% python3 -q
>>> import numpy as np
>>> import numpy.linalg as la
>>> np.set_printoptions(precision=2, suppress=True, linewidth=160, legacy="1.25")
>>> tidy = lambda a: np.round(a, 2) + 0
>>> C = np.array([[2, 0, 2, 0, 2], [2, 2, 1, 0, 0]])
>>> rng = np.random.default_rng(524646)
>>> M = rng.normal(size=(15, 2)) @ C + np.array([4, 6, 7, -1, 7])
>>> print(tidy(M))
[[ 8.58 10.02  9.57 -1.    7.56]
 [ 3.01  6.37  5.82 -1.    5.63]
 [ 7.86  6.04 10.84 -1.   10.82]
 [ 3.    6.38  5.81 -1.    5.62]
 [ 3.62  5.66  6.79 -1.    6.96]
 [ 5.07  8.22  6.96 -1.    5.85]
 [ 0.24  4.22  4.13 -1.    5.02]
 [ 4.57  4.94  8.1  -1.    8.63]
 [ 5.28  7.34  7.61 -1.    6.94]
 [ 2.02  6.81  4.61 -1.    4.21]
 [ 6.49  7.6   8.69 -1.    7.9 ]
 [ 6.23  7.79  8.34 -1.    7.44]
 [ 6.12  6.85  8.69 -1.    8.27]
 [ 5.74  5.87  8.81 -1.    8.87]
 [ 7.43  9.47  8.7  -1.    6.96]]
>>> left, s, vt = la.svd(M)
>>> evecs = vt[:(s > 1e-8).sum()]
>>> x0 = M[1] + -1 * M[3] + rng.integers(2) * np.eye(5)[1]
>>> print(tidy(x0))
[ 0.01 -0.01  0.01  0.    0.01]
>>> print(la.matrix_rank(np.vstack([M, x0])))
3
>>> print(tidy(evecs.T @ evecs))
[[ 0.92 -0.02  0.21  0.12 -0.13]
 [-0.02  0.97  0.1  -0.1  -0.08]
 [ 0.21  0.1   0.37 -0.03  0.42]
 [ 0.12 -0.1  -0.03  0.03 -0.08]
 [-0.13 -0.08  0.42 -0.08  0.71]]
>>> rk = la.matrix_rank(M)
>>> print(rk)
3
>>> ns = la.svd(M)[2][rk:].T
>>> print([int(la.matrix_rank(M[:, :j + 1])) for j in range(5)])
[1, 2, 3, 3, 3]
>>> print([int(la.matrix_rank(np.delete(M, i, axis=0))) for i in range(15)])
[3, 3, 3, 3, 3, 3, 3, 3, 3, 3, 3, 3, 3, 3, 3]
>>> print(tidy(ns @ ns.T))
[[ 0.08  0.02 -0.21 -0.12  0.13]
 [ 0.02  0.03 -0.1   0.1   0.08]
 [-0.21 -0.1   0.63  0.03 -0.42]
 [-0.12  0.1   0.03  0.97  0.08]
 [ 0.13  0.08 -0.42  0.08  0.29]]
>>> print(la.matrix_rank(M.T @ M), la.matrix_rank(M @ M.T))
3 3
